% python3 -q
>>> import numpy as np
>>> from numpy import linalg as LA
>>> np.set_printoptions(precision=2, suppress=True, linewidth=100)
>>> arr = np.loadtxt("w.csv", delimiter=",")
>>> print(arr)
[[-3.  0.  3.  1.  0.  2.  3.  2.  0.  0.  0.  0.  3.  1.  2.]
 [ 0.  5.  4.  4.  8.  5.  9.  8.  3.  3.  0.  3.  4.  6.  0.]
 [ 0.  5.  5.  5.  0.  0.  5.  4.  5.  0.  2.  2.  8.  1.  4.]
 [ 0.  8.  1.  3.  2.  2.  0.  3.  0.  9.  1.  3.  8.  7.  4.]
 [ 0.  0.  4.  2.  0.  9.  5.  8.  5.  3.  1.  5.  2.  4.  7.]
 [ 0.  0.  0.  2.  1.  5.  2.  0.  7.  3.  2.  9.  1.  6.  6.]
 [ 0.  7.  6.  3.  6.  8.  0.  4.  6.  1.  4.  8.  3.  4.  4.]
 [ 0.  8.  9.  6.  3.  6.  1.  3.  9.  9.  8.  6.  3.  5.  9.]
 [ 0.  3.  4.  8.  5.  8.  5.  8.  4.  7.  4.  5.  5.  0.  9.]
 [ 0.  9.  7.  1.  1.  5.  5.  4.  4.  1.  2.  6.  8.  0.  9.]
 [ 0.  8.  1.  2.  3.  0.  9.  6.  6.  7.  1.  5.  0.  0.  1.]
 [ 0.  7.  8.  3.  3.  2.  5.  8.  5.  8.  3.  6.  5.  1.  2.]
 [ 0.  4.  0.  5.  0.  5.  0.  6.  5.  9.  1.  6.  3.  2.  4.]
 [ 0.  8.  8.  1.  2.  5.  1.  8.  5.  9.  4.  7.  4.  2.  4.]
 [ 0.  2.  9.  3.  9.  0.  5.  3.  7.  8.  2.  5.  8.  1.  6.]]
>>> print(np.abs(arr).max())
9.0
>>> print(arr.shape)
(15, 15)
>>> print(np.unravel_index(np.abs(arr).argmax(), arr.shape))
(np.int64(1), np.int64(6))
>>> rng = np.random.default_rng(2422)
>>> labels = rng.permutation(15)
>>> A2 = arr[:, labels] * rng.choice([-1, 1], 15)
>>> print(A2)
[[ 3. -0.  0.  2.  1.  2.  3.  0.  0.  0.  3.  0.  2.  3. -1.]
 [-0. -3.  0.  8.  4.  5.  4.  5.  3.  8.  9.  3.  0.  4. -6.]
 [-0. -0.  2.  4.  5.  0.  5.  5.  5.  0.  5.  2.  4.  8. -1.]
 [-0. -9.  1.  3.  3.  2.  1.  8.  0.  2.  0.  3.  4.  8. -7.]
 [-0. -3.  1.  8.  2.  9.  4.  0.  5.  0.  5.  5.  7.  2. -4.]
 [-0. -3.  2.  0.  2.  5.  0.  0.  7.  1.  2.  9.  6.  1. -6.]
 [-0. -1.  4.  4.  3.  8.  6.  7.  6.  6.  0.  8.  4.  3. -4.]
 [-0. -9.  8.  3.  6.  6.  9.  8.  9.  3.  1.  6.  9.  3. -5.]
 [-0. -7.  4.  8.  8.  8.  4.  3.  4.  5.  5.  5.  9.  5. -0.]
 [-0. -1.  2.  4.  1.  5.  7.  9.  4.  1.  5.  6.  9.  8. -0.]
 [-0. -7.  1.  6.  2.  0.  1.  8.  6.  3.  9.  5.  1.  0. -0.]
 [-0. -8.  3.  8.  3.  2.  8.  7.  5.  3.  5.  6.  2.  5. -1.]
 [-0. -9.  1.  6.  5.  5.  0.  4.  5.  0.  0.  6.  4.  3. -2.]
 [-0. -9.  4.  8.  1.  5.  8.  8.  5.  2.  1.  7.  4.  4. -2.]
 [-0. -8.  2.  3.  3.  0.  9.  2.  7.  9.  5.  5.  6.  8. -1.]]
>>> left, _, Vh = LA.svd(arr.T @ A2)
>>> print(labels)
[ 0  9 10  7  3  5  2  1  8  4  6 11 14 12 13]
>>> x0 = np.array([-1, -3, -2, 0, -3, 3, 0, 0, -1, 2, 1, 0, 3, -1, -1])
>>> y = A2 @ x0
>>> c, lr = np.zeros(15), 1 / LA.norm(A2, 2) ** 2
>>> for i in range(8):
...     c -= lr * A2.T @ (A2 @ c - y)
...     if i % 2 == 0: print(i, round(LA.norm(A2 @ c - y), 2))
... 
0 48.44
2 45.76
4 43.4
6 41.32
>>> print(c.round(2) + 0)
[ 0.   -0.93  0.15  0.69  0.22  0.98  0.26  0.26  0.43  0.48  0.34  0.79  0.75  0.22 -0.6 ]
>>> u = np.array([-4, 0, 5, 0, -1, 1, 0, 1, 5])
>>> A = u[np.abs(np.subtract.outer(np.arange(9), np.arange(9)))]
>>> print(A)
[[-4  0  5  0 -1  1  0  1  5]
 [ 0 -4  0  5  0 -1  1  0  1]
 [ 5  0 -4  0  5  0 -1  1  0]
 [ 0  5  0 -4  0  5  0 -1  1]
 [-1  0  5  0 -4  0  5  0 -1]
 [ 1 -1  0  5  0 -4  0  5  0]
 [ 0  1 -1  0  5  0 -4  0  5]
 [ 1  0  1 -1  0  5  0 -4  0]
 [ 5  1  0  1 -1  0  5  0 -4]]
>>> left, sig, Vh = LA.svd(A)
>>> print(np.argmax(sig[:-1] / (sig[1:] + 1e-6)) + 1)
8
>>> A2 = left[:, :8] @ np.diag(sig[:8]) @ Vh[:8]
>>> print(np.round(LA.norm(A - A2) / LA.norm(A), 2))
0.0
>>> print(LA.matrix_rank(A, rtol=0.05))
8
>>> print(A2.round(2) + 0)
[[-4.02  0.    5.01  0.01 -0.97  1.01  0.01  1.    4.98]
 [ 0.   -4.    0.    5.   -0.01 -1.    1.    0.    1.  ]
 [ 5.01  0.   -4.    0.    4.99  0.   -1.    1.    0.01]
 [ 0.01  5.    0.   -4.   -0.01  5.    0.   -1.    1.01]
 [-0.97 -0.01  4.99 -0.01 -4.04 -0.01  4.99 -0.01 -0.97]
 [ 1.01 -1.    0.    5.   -0.01 -4.    0.    5.    0.01]
 [ 0.01  1.   -1.    0.    4.99  0.   -4.    0.    5.01]
 [ 1.    0.    1.   -1.   -0.01  5.    0.   -4.    0.  ]
 [ 4.98  1.    0.01  1.01 -0.97  0.01  5.01  0.   -4.02]]
>>> print(round(float(LA.norm(A - A2, 2)), 2), round(sig[8], 2))
0.1 0.1
>>> print(round(float(np.abs(A - A2).max()), 2))
0.04
>>> print(LA.matrix_rank(A2))
8
>>> r = LA.matrix_rank(A2)
>>> print(r)
8
>>> ns = LA.svd(A2)[2][r:].T
>>> print(ns[:, 0] / ns[np.abs(ns[:, 0]).round(6).argmax(), 0])
[-0.76  0.13  0.26  0.26  1.    0.26  0.26  0.13 -0.76]
>>> print([int(LA.matrix_rank(np.delete(A2, i, axis=0))) for i in range(9)])
[8, 8, 8, 8, 8, 8, 8, 8, 8]
>>> print(ns @ ns.T)
[[ 0.24 -0.04 -0.08 -0.08 -0.31 -0.08 -0.08 -0.04  0.24]
 [-0.04  0.01  0.01  0.01  0.05  0.01  0.01  0.01 -0.04]
 [-0.08  0.01  0.03  0.03  0.1   0.03  0.03  0.01 -0.08]
 [-0.08  0.01  0.03  0.03  0.11  0.03  0.03  0.01 -0.08]
 [-0.31  0.05  0.1   0.11  0.4   0.11  0.1   0.05 -0.31]
 [-0.08  0.01  0.03  0.03  0.11  0.03  0.03  0.01 -0.08]
 [-0.08  0.01  0.03  0.03  0.1   0.03  0.03  0.01 -0.08]
 [-0.04  0.01  0.01  0.01  0.05  0.01  0.01  0.01 -0.04]
 [ 0.24 -0.04 -0.08 -0.08 -0.31 -0.08 -0.08 -0.04  0.24]]
